% ipython --no-banner

In [1]: import numpy as np

In [2]: import numpy.linalg as la

In [3]: np.set_printoptions(suppress=True, linewidth=200)

In [4]: out = np.array([[2.0],
   ...:     [1.0],
   ...:     [-0.2],
   ...:     [0.5],
   ...:     [2.1],
   ...:     [0.0],
   ...:     [-1.0],
   ...:     [0.8],
   ...:     [1.8],
   ...:     [1.9],
   ...:     [1.6]])

In [5]: W2 = np.array([[0.0, -0.2, 0.9, -1.2, 0.8, 0.3, 0.6, -0.1, 0.8, 0.8, 0.1, -1.9, 0.5]])

In [6]: M = out @ W2

In [7]: M.round(2)
Out[7]: 
array([[ 0.  , -0.4 ,  1.8 , -2.4 ,  1.6 ,  0.6 ,  1.2 , -0.2 ,  1.6 ,  1.6 ,  0.2 , -3.8 ,  1.  ],
       [ 0.  , -0.2 ,  0.9 , -1.2 ,  0.8 ,  0.3 ,  0.6 , -0.1 ,  0.8 ,  0.8 ,  0.1 , -1.9 ,  0.5 ],
       [ 0.  ,  0.04, -0.18,  0.24, -0.16, -0.06, -0.12,  0.02, -0.16, -0.16, -0.02,  0.38, -0.1 ],
       [ 0.  , -0.1 ,  0.45, -0.6 ,  0.4 ,  0.15,  0.3 , -0.05,  0.4 ,  0.4 ,  0.05, -0.95,  0.25],
       [ 0.  , -0.42,  1.89, -2.52,  1.68,  0.63,  1.26, -0.21,  1.68,  1.68,  0.21, -3.99,  1.05],
       [ 0.  ,  0.  ,  0.  ,  0.  ,  0.  ,  0.  ,  0.  ,  0.  ,  0.  ,  0.  ,  0.  ,  0.  ,  0.  ],
       [ 0.  ,  0.2 , -0.9 ,  1.2 , -0.8 , -0.3 , -0.6 ,  0.1 , -0.8 , -0.8 , -0.1 ,  1.9 , -0.5 ],
       [ 0.  , -0.16,  0.72, -0.96,  0.64,  0.24,  0.48, -0.08,  0.64,  0.64,  0.08, -1.52,  0.4 ],
       [ 0.  , -0.36,  1.62, -2.16,  1.44,  0.54,  1.08, -0.18,  1.44,  1.44,  0.18, -3.42,  0.9 ],
       [ 0.  , -0.38,  1.71, -2.28,  1.52,  0.57,  1.14, -0.19,  1.52,  1.52,  0.19, -3.61,  0.95],
       [ 0.  , -0.32,  1.44, -1.92,  1.28,  0.48,  0.96, -0.16,  1.28,  1.28,  0.16, -3.04,  0.8 ]])

In [8]: la.matrix_rank(M, rtol=0.1)
Out[8]: np.int64(1)

In [9]: np.round(la.norm(M, 2) / la.norm(M), 2)
Out[9]: np.float64(1.0)

In [10]: la.cond(M) > 100
Out[10]: np.True_

In [11]: [round(float(x), 2) for x in la.svd(M, compute_uv=False)[:3]]
Out[11]: [13.31, 0.0, 0.0]

In [12]: np.argsort(-la.norm(M, axis=0).round(6), kind="stable")[:3]
Out[12]: array([11,  3,  2])

In [13]: Uu, sig, Vh = la.svd(M)

In [14]: sig.round(2) + 0
Out[14]: array([13.31,  0.  ,  0.  ,  0.  ,  0.  ,  0.  ,  0.  ,  0.  ,  0.  ,  0.  ,  0.  ])

In [15]: out = Uu[:, :1] @ np.diag(sig[:1]) @ Vh[:1]

In [16]: la.matrix_rank(out)
Out[16]: np.int64(1)

In [17]: out.round(2)
Out[17]: 
array([[ 0.  , -0.4 ,  1.8 , -2.4 ,  1.6 ,  0.6 ,  1.2 , -0.2 ,  1.6 ,  1.6 ,  0.2 , -3.8 ,  1.  ],
       [ 0.  , -0.2 ,  0.9 , -1.2 ,  0.8 ,  0.3 ,  0.6 , -0.1 ,  0.8 ,  0.8 ,  0.1 , -1.9 ,  0.5 ],
       [ 0.  ,  0.04, -0.18,  0.24, -0.16, -0.06, -0.12,  0.02, -0.16, -0.16, -0.02,  0.38, -0.1 ],
       [ 0.  , -0.1 ,  0.45, -0.6 ,  0.4 ,  0.15,  0.3 , -0.05,  0.4 ,  0.4 ,  0.05, -0.95,  0.25],
       [ 0.  , -0.42,  1.89, -2.52,  1.68,  0.63,  1.26, -0.21,  1.68,  1.68,  0.21, -3.99,  1.05],
       [ 0.  ,  0.  ,  0.  ,  0.  ,  0.  ,  0.  ,  0.  ,  0.  ,  0.  ,  0.  ,  0.  ,  0.  ,  0.  ],
       [ 0.  ,  0.2 , -0.9 ,  1.2 , -0.8 , -0.3 , -0.6 ,  0.1 , -0.8 , -0.8 , -0.1 ,  1.9 , -0.5 ],
       [ 0.  , -0.16,  0.72, -0.96,  0.64,  0.24,  0.48, -0.08,  0.64,  0.64,  0.08, -1.52,  0.4 ],
       [ 0.  , -0.36,  1.62, -2.16,  1.44,  0.54,  1.08, -0.18,  1.44,  1.44,  0.18, -3.42,  0.9 ],
       [ 0.  , -0.38,  1.71, -2.28,  1.52,  0.57,  1.14, -0.19,  1.52,  1.52,  0.19, -3.61,  0.95],
       [ 0.  , -0.32,  1.44, -1.92,  1.28,  0.48,  0.96, -0.16,  1.28,  1.28,  0.16, -3.04,  0.8 ]])

In [18]: np.round(la.norm(M - out, 2), 2), round(sig[1], 2)
Out[18]: (np.float64(0.0), np.float64(0.0))

In [19]: t3 = np.stack([M, 2 * M, M[::-1]])

In [20]: la.matrix_rank(t3.reshape(3, -1))
Out[20]: np.int64(2)

In [21]: t3.shape
Out[21]: (3, 11, 13)

In [22]: (t3 @ M.T).shape
Out[22]: (3, 11, 11)

In [23]: np.round(np.einsum("bij,cij->bc", t3, t3), 2)
Out[23]: 
array([[177.2 , 354.41,  51.92],
       [354.41, 708.82, 103.85],
       [ 51.92, 103.85, 177.2 ]])

In [24]: ang = np.radians(180)

In [25]: Rm = np.eye(13)

In [26]: Rm[11, 11] = Rm[7, 7] = np.cos(ang)

In [27]: Rm[11, 7], Rm[7, 11] = -np.sin(ang), np.sin(ang)

In [28]: out = M @ Rm.T

In [29]: np.allclose(M @ M.T, out @ out.T)
Out[29]: True

In [30]: F = np.load("run8.npy")

In [31]: F.round(2) + 0
Out[31]: 
array([[-0.26,  0.64,  0.26, -0.16,  0.29, -0.25,  0.53],
       [-0.43,  0.05, -0.28, -0.42, -0.15, -0.58, -0.45],
       [ 0.65,  0.13, -0.54,  0.06,  0.33, -0.4 ,  0.08],
       [ 0.43, -0.05,  0.74, -0.17,  0.11, -0.32, -0.35],
       [ 0.3 ,  0.62, -0.1 , -0.37, -0.32,  0.45, -0.27],
       [-0.22,  0.36,  0.  ,  0.58,  0.41,  0.09, -0.55],
       [ 0.09,  0.23,  0.08,  0.54, -0.7 , -0.37,  0.1 ]])

In [32]: x0 = np.array([0, 2, 0, 1, 1, 1, 2])

In [33]: np.round(np.sort(np.abs(np.degrees(np.angle(la.eigvals(F))))), 2)
Out[33]: array([  0.  ,  69.25,  69.25, 112.43, 112.43, 177.79, 177.79])

In [34]: np.round(la.norm(x0), 2), round(la.norm(F @ x0), 2)
Out[34]: (np.float64(3.32), np.float64(3.32))

In [35]: np.round(np.abs(la.eigvals(F)), 2)
Out[35]: array([1., 1., 1., 1., 1., 1., 1.])

In [36]: A = np.loadtxt("data.csv", delimiter=",")

In [37]: A
Out[37]: 
array([[ 0.,  0.,  0.,  2.,  0.,  0.,  0.,  0.,  0.],
       [ 0., -2.,  0.,  0.,  0.,  0.,  0.,  0.,  0.],
       [ 0.,  0.,  0.,  0.,  0.,  2.,  0.,  0.,  0.],
       [ 0.,  0.,  0.,  0.,  0.,  0.,  0.,  0.,  0.],
       [ 0.,  0.,  0.,  0.,  0.,  0.,  0.,  0.,  2.],
       [ 0.,  0.,  1.,  0.,  0.,  0.,  0.,  0.,  0.],
       [ 0.,  0.,  0.,  0.,  0.,  0.,  3.,  0.,  0.],
       [ 0.,  0.,  0.,  0.,  0.,  0.,  0.,  2.,  0.],
       [-2.,  0.,  0.,  0.,  0.,  0.,  0.,  0.,  0.]])

In [38]: np.round(la.norm(A, axis=0), 2)
Out[38]: array([2., 2., 1., 2., 0., 2., 3., 2., 2.])

In [39]: np.round(la.svd(A, compute_uv=False), 2)
Out[39]: array([3., 2., 2., 2., 2., 2., 2., 1., 0.])

In [40]: A[:, 1] @ A[:, 5]
Out[40]: np.float64(0.0)

In [41]: A @ A.T
Out[41]: 
array([[4., 0., 0., 0., 0., 0., 0., 0., 0.],
       [0., 4., 0., 0., 0., 0., 0., 0., 0.],
       [0., 0., 4., 0., 0., 0., 0., 0., 0.],
       [0., 0., 0., 0., 0., 0., 0., 0., 0.],
       [0., 0., 0., 0., 4., 0., 0., 0., 0.],
       [0., 0., 0., 0., 0., 1., 0., 0., 0.],
       [0., 0., 0., 0., 0., 0., 9., 0., 0.],
       [0., 0., 0., 0., 0., 0., 0., 4., 0.],
       [0., 0., 0., 0., 0., 0., 0., 0., 4.]])
